$ ipython --no-banner

In [1]: import numpy as np

In [2]: import numpy.linalg as la

In [3]: np.set_printoptions(suppress=True, linewidth=200)

In [4]: def rd(a):
   ...:     return np.round(a, 2) + 0
   ...: 

In [5]: M2 = np.array([[0, 2, -3, 3, 2],
   ...:     [-2, 0, 2, 0, -2],
   ...:     [2, 0, -3, 3, 0],
   ...:     [2, -2, -1, 3, -3],
   ...:     [1, -1, 0, 0, 0]])

In [6]: X = M2 - M2.T

In [7]: print(X)
[[ 0  4 -5  1  1]
 [-4  0  2  2 -1]
 [ 5 -2  0  4  0]
 [-1 -2 -4  0 -3]
 [-1  1  0  3  0]]

In [8]: rng = np.random.default_rng(7)

In [9]: M2 = X + rng.integers(-2, 3, (5, 4)) @ rng.integers(-2, 3, (4, 5))

In [10]: print(M2)
[[ 5  6 -5 -1  9]
 [-6  1  1  7  1]
 [ 4  0  4  2  0]
 [ 7 -6 -4 -4  3]
 [-6  5  2  1 -6]]

In [11]: print(M2 - X)
[[ 5  2  0 -2  8]
 [-2  1 -1  5  2]
 [-1  2  4 -2  0]
 [ 8 -4  0 -4  6]
 [-5  4  2 -2 -6]]

In [12]: vec = np.array([-2, 2, -1, -2, 2])

In [13]: print(rd(la.svd(X, compute_uv=False)))
[7.12 7.12 5.13 5.13 0.  ]

In [14]: print(rd(la.eigvals(X).real))
[0. 0. 0. 0. 0.]

In [15]: print(rd(la.det(X)))
0.0

In [16]: q = la.solve(np.eye(5) - X, np.eye(5) + X)

In [17]: print(rd(q @ q.T))
[[1. 0. 0. 0. 0.]
 [0. 1. 0. 0. 0.]
 [0. 0. 1. 0. 0.]
 [0. 0. 0. 1. 0.]
 [0. 0. 0. 0. 1.]]

In [18]: print(rd(la.det(q)))
1.0

In [19]: print(np.trace(X))
0

In [20]: print(np.allclose(X, X.T))
False

In [21]: print(rd(np.abs(la.eigvals(X)).max()))
7.12

In [22]: X.inv()
Traceback (most recent call last):
  Cell In[22], line 1
    X.inv()
AttributeError: 'numpy.ndarray' object has no attribute 'inv'


In [23]: E = np.array([[-0.1, 0.1, 0.3, 0.4, -1.5, 0.3, 1.0, -0.1, 1.9, 0.4, 0.4, -0.8],
    ...:     [-2.9, -2.6, 0.0, -2.2, 2.0, 1.4, 0.0, 0.0, -0.6, -1.7, -0.1, -0.2],
    ...:     [-0.3, 1.2, -1.5, -0.2, 2.1, -0.6, -0.9, 1.2, -0.5, -0.7, -0.7, -0.4],
    ...:     [-0.8, 1.9, -2.2, -0.4, 1.9, -0.1, -0.8, 0.6, 1.1, -0.7, 0.3, -0.2],
    ...:     [0.7, -0.8, -0.2, -0.7, -0.4, -0.4, 0.4, 0.9, -0.6, 0.2, 0.9, -0.2],
    ...:     [0.7, 0.6, -0.5, 0.8, 1.2, -1.4, -0.5, -1.4, -1.8, -1.4, 0.5, -0.2],
    ...:     [1.0, -0.7, -0.2, 0.9, -0.7, -0.8, 1.5, 2.4, 1.8, 0.1, -0.7, -0.7],
    ...:     [0.8, 0.3, -1.4, 0.7, 0.5, 0.2, -0.4, 0.9, -0.4, 0.8, -1.7, 0.3],
    ...:     [0.2, -0.8, -1.6, 0.4, -0.2, -1.9, -0.1, 0.1, -0.7, -1.0, -0.3, -0.6]])

In [24]: E[:, 2] *= 10

In [25]: print(E)
[[ -0.1   0.1   3.    0.4  -1.5   0.3   1.   -0.1   1.9   0.4   0.4  -0.8]
 [ -2.9  -2.6   0.   -2.2   2.    1.4   0.    0.   -0.6  -1.7  -0.1  -0.2]
 [ -0.3   1.2 -15.   -0.2   2.1  -0.6  -0.9   1.2  -0.5  -0.7  -0.7  -0.4]
 [ -0.8   1.9 -22.   -0.4   1.9  -0.1  -0.8   0.6   1.1  -0.7   0.3  -0.2]
 [  0.7  -0.8  -2.   -0.7  -0.4  -0.4   0.4   0.9  -0.6   0.2   0.9  -0.2]
 [  0.7   0.6  -5.    0.8   1.2  -1.4  -0.5  -1.4  -1.8  -1.4   0.5  -0.2]
 [  1.   -0.7  -2.    0.9  -0.7  -0.8   1.5   2.4   1.8   0.1  -0.7  -0.7]
 [  0.8   0.3 -14.    0.7   0.5   0.2  -0.4   0.9  -0.4   0.8  -1.7   0.3]
 [  0.2  -0.8 -16.    0.4  -0.2  -1.9  -0.1   0.1  -0.7  -1.   -0.3  -0.6]]

In [26]: # column 2 dominates

In [27]: print(rd(la.norm(E)))
36.14

In [28]: print(E.shape)
(9, 12)

In [29]: print(np.unravel_index(np.abs(E).argmax(), E.shape))
(np.int64(3), np.int64(2))

In [30]: print(rd(E.sum(axis=1)))
[  5.   -6.9 -14.8 -19.2  -2.   -7.9   2.1 -12.  -20.9]

In [31]: M2 = E + rng.integers(-2, 3, (9, 1)) @ rng.integers(-2, 3, (1, 12))

In [32]: print(rd(M2))
[[ -0.1   0.1   3.    0.4  -1.5   0.3   1.   -0.1   1.9   0.4   0.4  -0.8]
 [ -0.9  -0.6   0.   -4.2   2.   -0.6  -2.   -2.   -1.6  -1.7  -0.1   0.8]
 [ -4.3  -2.8 -15.    3.8   2.1   3.4   3.1   5.2   1.5  -0.7  -0.7  -2.4]
 [  3.2   5.9 -22.   -4.4   1.9  -4.1  -4.8  -3.4  -0.9  -0.7   0.3   1.8]
 [ -3.3  -4.8  -2.    3.3  -0.4   3.6   4.4   4.9   1.4   0.2   0.9  -2.2]
 [ -1.3  -1.4  -5.    2.8   1.2   0.6   1.5   0.6  -0.8  -1.4   0.5  -1.2]
 [  5.    3.3  -2.   -3.1  -0.7  -4.8  -2.5  -1.6  -0.2   0.1  -0.7   1.3]
 [  4.8   4.3 -14.   -3.3   0.5  -3.8  -4.4  -3.1  -2.4   0.8  -1.7   2.3]
 [  0.2  -0.8 -16.    0.4  -0.2  -1.9  -0.1   0.1  -0.7  -1.   -0.3  -0.6]]

In [33]: print(rd(M2 - E))
[[ 0.  0.  0.  0.  0.  0.  0.  0.  0.  0.  0.  0.]
 [ 2.  2.  0. -2.  0. -2. -2. -2. -1.  0.  0.  1.]
 [-4. -4.  0.  4.  0.  4.  4.  4.  2.  0.  0. -2.]
 [ 4.  4.  0. -4.  0. -4. -4. -4. -2.  0.  0.  2.]
 [-4. -4.  0.  4.  0.  4.  4.  4.  2.  0.  0. -2.]
 [-2. -2.  0.  2.  0.  2.  2.  2.  1.  0.  0. -1.]
 [ 4.  4.  0. -4.  0. -4. -4. -4. -2.  0.  0.  2.]
 [ 4.  4.  0. -4.  0. -4. -4. -4. -2.  0.  0.  2.]
 [ 0.  0.  0.  0.  0.  0.  0.  0.  0.  0.  0.  0.]]

In [34]: print(rd(la.svd(M2 - E, compute_uv=False)))
[23.92  0.    0.    0.    0.    0.    0.    0.    0.  ]

In [35]: print(la.matrix_rank(M2 - E, tol=1e-8))
1

In [36]: print(np.abs(M2 - E).sum(axis=1))
[ 0. 14. 28. 28. 28. 14. 28. 28.  0.]
